% python3 -q
>>> import numpy as np
>>> from numpy import linalg as LA
>>> np.set_printoptions(precision=2, suppress=True, linewidth=200, legacy="1.25")
>>> def rnd(a):
...     return np.round(a, 2) + 0
... 
>>> mat = np.array([[0, 1, 0, 1, 0, 0, 0],
...     [1, 0, 0, 1, 0, 0, 0],
...     [0, 0, 0, 0, 1, 1, 1],
...     [1, 1, 0, 0, 0, 0, 0],
...     [0, 0, 1, 0, 0, 1, 0],
...     [0, 0, 1, 0, 1, 0, 1],
...     [0, 0, 1, 0, 0, 1, 0]])
>>> mat
array([[0, 1, 0, 1, 0, 0, 0],
       [1, 0, 0, 1, 0, 0, 0],
       [0, 0, 0, 0, 1, 1, 1],
       [1, 1, 0, 0, 0, 0, 0],
       [0, 0, 1, 0, 0, 1, 0],
       [0, 0, 1, 0, 1, 0, 1],
       [0, 0, 1, 0, 0, 1, 0]])
>>> np.abs(np.diag(LA.qr(mat)[1])) > 1e-9
array([ True,  True,  True,  True,  True,  True, False])
>>> LA.lstsq(mat[:-1].T, mat[-1])[2]
6
>>> np.allclose(mat[:-1].T @ LA.lstsq(mat[:-1].T, mat[-1])[0], mat[-1])
True
>>> rnd(np.trace(LA.pinv(mat) @ mat))
6.0
>>> rnd(mat @ LA.pinv(mat) @ mat)
array([[0., 1., 0., 1., 0., 0., 0.],
       [1., 0., 0., 1., 0., 0., 0.],
       [0., 0., 0., 0., 1., 1., 1.],
       [1., 1., 0., 0., 0., 0., 0.],
       [0., 0., 1., 0., 0., 1., 0.],
       [0., 0., 1., 0., 1., 0., 1.],
       [0., 0., 1., 0., 0., 1., 0.]])
>>> evals, vecs = LA.eigh(mat)
>>> x0 = np.array([3, 0, 2, 3, 2, 0, 0])
>>> rnd(vecs * np.maximum(evals, 0) @ vecs.T)
array([[0.67, 0.67, 0.  , 0.67, 0.  , 0.  , 0.  ],
       [0.67, 0.67, 0.  , 0.67, 0.  , 0.  , 0.  ],
       [0.  , 0.  , 0.8 , 0.  , 0.62, 0.8 , 0.62],
       [0.67, 0.67, 0.  , 0.67, 0.  , 0.  , 0.  ],
       [0.  , 0.  , 0.62, 0.  , 0.49, 0.62, 0.49],
       [0.  , 0.  , 0.8 , 0.  , 0.62, 0.8 , 0.62],
       [0.  , 0.  , 0.62, 0.  , 0.49, 0.62, 0.49]])
>>> x0 @ mat @ x0 / (x0 @ x0), rnd(evals[0]), rnd(evals[-1])
(1.0, -1.56, 2.56)
>>> np.abs(mat).sum(axis=1).max(), rnd(np.abs(evals).max())
(3, 2.56)
>>> x0 @ mat @ x0
26
